% ipython --no-banner

In [1]: import numpy as np

In [2]: np.set_printoptions(precision=2, suppress=True, linewidth=200)

In [3]: def rnd(a):
   ...:     return np.round(a, 2) + 0
   ...: 

In [4]: rng = np.random.default_rng(405404)

In [5]: m1 = np.array([[-3, 3, -2, 2, -1, 3, 1, -3],
   ...:     [0, -1, 0, 2, 0, -3, 3, 3],
   ...:     [-1, -2, 3, -1, -2, 0, 0, 2],
   ...:     [2, -3, 0, -2, -2, 3, 0, -2],
   ...:     [3, 2, -2, -1, 0, 1, 3, 0],
   ...:     [2, -3, 3, 1, 1, 3, 1, -2],
   ...:     [0, 0, 1, 2, -2, -2, 0, -1],
   ...:     [-1, -3, 0, 0, 3, -2, 1, 3],
   ...:     [-1, -3, 1, 3, 3, 0, 1, 2]]) * (rng.random((9, 8)) < 0.3)

In [6]: m1
Out[6]: 
array([[-3,  3,  0,  2,  0,  3,  0,  0],
       [ 0,  0,  0,  0,  0, -3,  3,  0],
       [ 0,  0,  0,  0, -2,  0,  0,  0],
       [ 2,  0,  0,  0,  0,  0,  0,  0],
       [ 0,  0,  0,  0,  0,  0,  0,  0],
       [ 2, -3,  0,  0,  0,  0,  0, -2],
       [ 0,  0,  0,  2,  0,  0,  0,  0],
       [ 0,  0,  0,  0,  0, -2,  1,  0],
       [ 0,  0,  0,  3,  3,  0,  0,  2]])

In [7]: rk = np.linalg.matrix_rank(m1)

In [8]: rk
Out[8]: np.int64(7)

In [9]: ns = np.linalg.svd(m1)[2][rk:].T

In [10]: rnd(ns[:, 0] / ns[np.abs(ns[:, 0]).round(6).argmax(), 0])
Out[10]: array([0., 0., 1., 0., 0., 0., 0., 0.])

In [11]: ns.shape
Out[11]: (8, 1)

In [12]: np.allclose(m1 @ ns, 0)
Out[12]: True

In [13]: [int(np.linalg.matrix_rank(m1[:, :j + 1])) for j in range(8)]
Out[13]: [1, 2, 2, 3, 4, 5, 6, 7]

In [14]: rnd(ns @ ns.T)
Out[14]: 
array([[0., 0., 0., 0., 0., 0., 0., 0.],
       [0., 0., 0., 0., 0., 0., 0., 0.],
       [0., 0., 1., 0., 0., 0., 0., 0.],
       [0., 0., 0., 0., 0., 0., 0., 0.],
       [0., 0., 0., 0., 0., 0., 0., 0.],
       [0., 0., 0., 0., 0., 0., 0., 0.],
       [0., 0., 0., 0., 0., 0., 0., 0.],
       [0., 0., 0., 0., 0., 0., 0., 0.]])

In [15]: np.linalg.matrix_rank(m1.T @ m1), np.linalg.matrix_rank(m1 @ m1.T)
Out[15]: (np.int64(7), np.int64(7))

In [16]: B = m1 + rng.integers(-2, 3, (9, 7)) @ rng.integers(-2, 3, (7, 8))

In [17]: B
Out[17]: 
array([[ -2,  12,  -2,   2,  -4,  -7,   2,  -5],
       [  0,  -2,   0,  -1,   5,   3,  -4,  10],
       [ -3,  -2,   1,  -1,   3,   9,  -1,   4],
       [  4,   7,   3,   0,  -8, -11,   6,  -9],
       [  8,   5,   0,   4,   4,  -2,   5,  -3],
       [  1, -12,  12,  10,  -6, -10,   7,   2],
       [  1,  -1,  -5,  -6,  12,   7,   2,   0],
       [  8,  16,   0,  12,  -2, -10,   3,  -2],
       [ -3,   5,  -3,  -1,   8,  -1,   0,   4]])

In [18]: rnd(np.linalg.svd(B - m1, compute_uv=False))
Out[18]: array([37.01, 25.05, 16.87, 12.49,  8.59,  5.29,  3.41,  0.  ])

In [19]: np.linalg.matrix_rank(B - m1, tol=1e-8)
Out[19]: np.int64(7)

In [20]: x = np.array([-2, -1, 1, -3, -3, 1, 1, -2])

In [21]: y = B @ x

In [22]: rnd(np.linalg.solve(B.T @ B, B.T @ y))
Out[22]: array([-2., -1.,  1., -3., -3.,  1.,  1., -2.])

In [23]: rnd(np.linalg.lstsq(B, y)[0])
Out[23]: array([-2., -1.,  1., -3., -3.,  1.,  1., -2.])

In [24]: y = y + 0.3 * rng.normal(size=9)

In [25]: rnd(y)
Out[25]: array([  0.2 , -31.04,   2.79,  24.79, -36.26,   2.78, -14.59, -65.15, -32.3 ])

In [26]: c, *_ = np.linalg.lstsq(B, y)

In [27]: c.round()
Out[27]: array([-2., -1.,  1., -3., -3.,  1.,  1., -2.])

In [28]: rnd(B.T @ (y - B @ c))
Out[28]: array([0., 0., 0., 0., 0., 0., 0., 0.])

In [29]: arr = np.load("m.npy")

In [30]: arr
Out[30]: 
array([[0., 0., 0., 0., 0., 0., 2., 0., 2., 2.],
       [0., 0., 0., 0., 0., 0., 1., 2., 0., 3.],
       [0., 0., 0., 0., 0., 0., 3., 0., 1., 3.],
       [0., 0., 0., 0., 0., 0., 0., 1., 2., 0.],
       [0., 0., 0., 0., 0., 0., 1., 0., 0., 1.],
       [0., 0., 0., 0., 0., 0., 0., 1., 1., 0.],
       [2., 1., 3., 0., 1., 0., 0., 0., 0., 0.],
       [0., 2., 0., 1., 0., 1., 0., 0., 0., 0.],
       [2., 0., 1., 2., 0., 1., 0., 0., 0., 0.],
       [2., 3., 3., 0., 1., 0., 0., 0., 0., 0.]])

In [31]: np.trace(arr)
Out[31]: np.float64(0.0)

In [32]: rnd(np.linalg.matrix_power(arr, 3))
Out[32]: 
array([[  0.,   0.,   0.,   0.,   0.,   0.,  78.,  22.,  48.,  94.],
       [  0.,   0.,   0.,   0.,   0.,   0.,  70.,  32.,  34.,  98.],
       [  0.,   0.,   0.,   0.,   0.,   0., 103.,  27.,  52., 127.],
       [  0.,   0.,   0.,   0.,   0.,   0.,  16.,  12.,  23.,  20.],
       [  0.,   0.,   0.,   0.,   0.,   0.,  32.,   8.,  14.,  40.],
       [  0.,   0.,   0.,   0.,   0.,   0.,   9.,   9.,  13.,  13.],
       [ 78.,  70., 103.,  16.,  32.,   9.,   0.,   0.,   0.,   0.],
       [ 22.,  32.,  27.,  12.,   8.,   9.,   0.,   0.,   0.,   0.],
       [ 48.,  34.,  52.,  23.,  14.,  13.,   0.,   0.,   0.,   0.],
       [ 94.,  98., 127.,  20.,  40.,  13.,   0.,   0.,   0.,   0.]])

In [33]: rnd(np.sort(np.abs(np.linalg.eigvals(arr))))
Out[33]: array([0.  , 0.  , 0.36, 0.36, 2.4 , 2.4 , 2.67, 2.67, 6.4 , 6.4 ])

In [34]: arr @ arr
Out[34]: 
array([[12.,  8., 14.,  4.,  4.,  2.,  0.,  0.,  0.,  0.],
       [ 8., 14., 12.,  2.,  4.,  2.,  0.,  0.,  0.,  0.],
       [14., 12., 19.,  2.,  6.,  1.,  0.,  0.,  0.,  0.],
       [ 4.,  2.,  2.,  5.,  0.,  3.,  0.,  0.,  0.,  0.],
       [ 4.,  4.,  6.,  0.,  2.,  0.,  0.,  0.,  0.,  0.],
       [ 2.,  2.,  1.,  3.,  0.,  2.,  0.,  0.,  0.,  0.],
       [ 0.,  0.,  0.,  0.,  0.,  0., 15.,  2.,  7., 17.],
       [ 0.,  0.,  0.,  0.,  0.,  0.,  2.,  6.,  3.,  6.],
       [ 0.,  0.,  0.,  0.,  0.,  0.,  7.,  3., 10.,  7.],
       [ 0.,  0.,  0.,  0.,  0.,  0., 17.,  6.,  7., 23.]])

In [35]: E = np.loadtxt("layer1.csv", delimiter=",")

In [36]: E
Out[36]: 
array([[  9.36,  -5.89,  23.52,   3.4 ,   2.95,   6.76,  -1.48,  -2.61,  -1.7 ,  -8.43,   9.15,   7.89, -20.17,   8.2 ,  11.02],
       [ -4.3 ,   3.18,  -3.52,  13.14,  14.87,  -8.  ,   9.25, -17.3 ,   2.28,  -3.38, -14.61,   7.56,  -4.35,  -0.73,  16.19],
       [  9.46,  -5.42,  25.39,   1.66,   4.5 ,   6.71,  -0.91,  -2.24,  -1.03,  -8.39,  11.23,   8.6 , -20.69,   8.46,   9.01],
       [ -6.06,   2.42,  -4.59,  13.97,  15.96,  -8.68,  10.52, -19.4 ,   2.18,  -3.74, -15.53,   8.33,  -1.82,  -2.26,  16.55],
       [ -5.6 ,   2.73,  -3.11,  13.58,  14.64,  -8.92,  10.34, -17.86,   1.75,  -2.16, -13.75,   8.22,  -3.18,  -1.79,  17.59],
       [  7.62,  -5.52,  24.32,  -0.24,   3.39,   5.74,  -0.5 ,  -3.27,   1.45,  -6.56,  10.66,   8.7 , -18.89,  10.46,   9.44],
       [  6.96,  -6.87,  24.67,   2.83,   3.38,   6.91,  -0.3 ,  -3.74,  -0.53, -10.58,  10.39,   9.5 , -20.52,  10.02,  10.09],
       [  8.76,  -5.66,  23.75,   2.27,   5.4 ,   5.73,  -0.33,  -2.97,  -0.76,  -9.03,  11.58,   7.4 , -20.53,  10.13,   8.62],
       [ -4.23,   4.58,  -1.82,  12.78,  14.75,  -7.78,   9.93, -17.36,   2.5 ,  -3.72, -16.6 ,   7.44,  -2.83,  -0.02,  16.9 ],
       [  9.55,  -5.52,  26.  ,   1.9 ,   3.79,   6.63,  -1.05,  -3.28,  -3.11,  -9.47,   9.33,   8.6 , -20.45,  10.18,  10.23],
       [ -4.81,   3.27,  -2.91,  13.  ,  17.83,  -8.6 ,  10.97, -19.3 ,   2.66,  -4.  , -15.06,   9.96,  -2.7 ,   0.11,  16.74],
       [  7.81,  -5.41,  25.68,   1.48,   3.79,   6.31,   2.78,  -2.97,  -2.93,  -9.26,  10.22,  10.47, -20.22,  11.33,   9.47],
       [  8.11,  -4.7 ,  24.48,   1.06,   4.96,   5.98,   0.59,  -1.14,  -0.46,  -7.2 ,  10.21,   9.73, -18.45,  11.13,   9.62],
       [ -5.96,   3.98,  -3.26,  12.35,  13.18,  -7.  ,   9.27, -17.35,   3.4 ,  -1.52, -15.87,   9.33,  -1.97,  -1.6 ,  16.82],
       [ -5.61,   4.7 ,  -1.43,  12.96,  14.99,  -7.64,   8.69, -18.33,   3.87,  -3.09, -14.59,   8.14,  -3.41,  -0.94,  14.24],
       [ -5.09,   4.84,  -2.85,  13.16,  13.6 ,  -8.63,   8.32, -17.05,   4.96,  -4.32, -13.94,   7.87,  -2.98,  -3.56,  16.36],
       [ -5.06,   4.12,  -3.04,  14.2 ,  16.62,  -8.06,   8.46, -18.49,   3.76,  -0.86, -13.17,   8.19,  -2.92,  -0.65,  17.41],
       [ -5.49,   3.87,  -3.89,  12.53,  16.13,  -7.9 ,   9.34, -18.41,   4.62,  -1.27, -14.83,   8.23,  -2.6 ,  -1.89,  16.04],
       [ -4.7 ,   4.85,  -2.35,  13.36,  14.85,  -7.69,  11.45, -17.28,   3.47,  -4.11, -15.95,   9.23,  -3.14,  -3.22,  17.07],
       [ -5.56,   3.84,  -2.82,  12.84,  14.67,  -8.77,   8.06, -18.6 ,   4.38,  -2.85, -15.6 ,   7.71,  -1.63,  -1.77,  18.85],
       [ 10.2 ,  -6.13,  23.91,   2.93,   3.81,   6.92,  -0.83,  -3.88,  -0.31,  -8.47,   9.68,   7.98, -22.15,  10.12,   8.33],
       [  9.1 ,  -4.79,  23.83,   2.42,   4.01,   5.45,  -1.01,  -2.3 ,  -1.47,  -9.4 ,  10.68,   8.64, -20.99,  10.49,   7.9 ],
       [  7.85,  -5.82,  25.51,   1.7 ,   4.78,   6.21,  -0.8 ,  -2.07,  -1.26,  -7.31,  11.44,   9.44, -19.94,   9.94,  10.01],
       [ -6.04,   4.1 ,  -2.04,  14.95,  15.96,  -9.3 ,   9.79, -17.16,   2.36,  -4.42, -15.04,   9.01,  -3.82,  -1.87,  17.  ],
       [ -6.29,   5.35,  -3.41,  10.87,  13.01,  -7.58,  10.75, -19.18,   5.47,  -4.16, -16.87,   9.12,  -2.93,  -0.87,  15.14],
       [ -4.77,   5.09,  -6.18,  13.93,  15.66,  -9.25,  10.36, -18.05,   2.66,  -3.69, -17.02,   8.68,  -2.26,  -1.61,  18.16],
       [  8.5 ,  -5.04,  23.74,   0.94,   2.12,   6.81,  -0.03,  -3.15,  -1.57,  -8.33,  12.16,  10.4 , -20.93,   8.1 ,   8.86],
       [ -3.57,   3.29,  -1.45,  12.81,  14.4 ,  -8.92,   8.66, -17.85,   4.35,  -1.01, -15.21,   6.47,  -4.17,  -1.73,  17.25],
       [  7.6 ,  -4.46,  23.65,   2.32,   5.83,   6.75,   0.05,  -3.13,  -0.28,  -7.86,  11.1 ,   9.31, -19.46,  10.2 ,  11.78],
       [ 10.89,  -6.29,  24.63,   0.41,   3.8 ,   4.06,   1.69,  -3.43,  -0.92,  -8.57,  12.  ,   8.89, -20.58,  11.94,   8.99],
       [  9.91,  -6.17,  25.26,   2.06,   5.59,   6.98,   1.69,  -2.4 ,   0.44,  -7.9 ,  10.77,   8.4 , -20.77,  10.35,  10.3 ],
       [ -4.07,   2.19,  -1.91,  12.25,  15.51,  -8.75,  10.71, -17.54,   4.44,  -4.64, -14.69,   8.66,  -2.92,   0.74,  18.61],
       [ -4.89,   3.31,  -2.71,  10.8 ,  14.74,  -7.11,  11.59, -18.21,   4.07,  -2.74, -13.57,   7.09,  -3.88,  -0.79,  17.67],
       [ 10.2 ,  -6.34,  24.28,   1.01,   3.58,   6.08,   0.18,  -3.07,  -0.67,  -5.07,  10.14,   9.29, -18.95,  10.83,   6.93],
       [ -5.86,   3.54,  -2.69,  11.57,  14.24,  -8.19,  10.29, -18.13,   3.88,  -0.73, -14.16,   7.48,  -2.2 ,  -0.49,  17.17],
       [ -4.44,   3.18,  -2.79,  12.12,  14.52,  -7.83,  10.74, -17.26,   3.4 ,  -2.49, -14.58,   9.04,  -4.68,  -2.52,  16.33],
       [  8.02,  -4.32,  25.05,   2.83,   2.59,   5.9 ,  -0.11,  -4.58,  -1.7 ,  -6.93,   9.82,  11.8 , -21.1 ,  10.69,   8.47],
       [ -5.52,   4.18,  -3.21,  11.05,  17.13,  -7.37,  10.77, -19.1 ,   3.56,  -1.29, -12.94,   7.83,  -3.7 ,   0.11,  15.91],
       [  8.24,  -5.89,  23.74,   1.04,   3.96,   5.79,  -1.98,  -3.84,   0.87,  -9.63,  11.69,   8.36, -19.69,   9.95,   8.73],
       [  8.49,  -6.92,  22.99,   0.62,   3.51,   4.35,  -0.31,  -2.23,  -1.19,  -7.85,  12.25,   9.53, -19.37,  11.51,   7.87],
       [ -4.02,   4.43,  -4.59,  10.67,  14.52,  -9.71,   7.46, -17.28,   4.63,  -3.06, -14.86,   8.49,  -4.9 ,  -0.64,  16.67],
       [  7.06,  -5.72,  24.55,   1.51,   2.65,   5.77,  -1.16,  -1.83,  -1.03,  -8.25,  11.15,   7.57, -18.3 ,   9.33,   9.43],
       [ -5.67,   3.54,  -2.19,  12.41,  14.25, -11.13,  10.14, -18.03,   3.15,  -3.  , -13.9 ,   7.66,  -3.44,  -2.25,  18.19]])

In [37]: Xc = E - E.mean(axis=0)

In [38]: left, sig, Vh = np.linalg.svd(Xc, full_matrices=False)

In [39]: np.searchsorted(np.cumsum(sig ** 2) / (sig ** 2).sum(), 0.9) + 1
Out[39]: np.int64(1)

In [40]: rnd(Vh[0] * np.sign(Vh[0, np.abs(Vh[0]).argmax()]))
Out[40]: array([ 0.25, -0.17,  0.5 , -0.2 , -0.2 ,  0.26, -0.18,  0.28, -0.08, -0.1 ,  0.47,  0.01, -0.31,  0.21, -0.14])

In [41]: rnd((sig ** 2).sum() ** 2 / (sig ** 4).sum())
Out[41]: np.float64(1.04)

In [42]: np.abs(left[:, 0]).argmax()
Out[42]: np.int64(29)

In [43]: rnd(sig ** 2 / (sig ** 2).sum())
Out[43]: array([0.98, 0.  , 0.  , 0.  , 0.  , 0.  , 0.  , 0.  , 0.  , 0.  , 0.  , 0.  , 0.  , 0.  , 0.  ])

In [44]: (np.sign(left[:, 0]) == np.sign(left[0, 0])).astype(int)
Out[44]: array([1, 0, 1, 0, 0, 1, 1, 1, 0, 1, 0, 1, 1, 0, 0, 0, 0, 0, 0, 0, 1, 1, 1, 0, 0, 0, 1, 0, 1, 1, 1, 0, 0, 1, 0, 0, 1, 0, 1, 1, 0, 1, 0])

In [45]: rnd(sig)
Out[45]: array([179.32,   9.81,   9.31,   8.18,   7.32,   7.02,   6.6 ,   6.36,   5.79,   5.09,   4.86,   4.7 ,   4.  ,   3.15,   2.73])

In [46]: rnd(Xc.mean(axis=0))
Out[46]: array([0., 0., 0., 0., 0., 0., 0., 0., 0., 0., 0., 0., 0., 0., 0.])

In [47]: np.abs(Vh[0]).argmax()
Out[47]: np.int64(2)
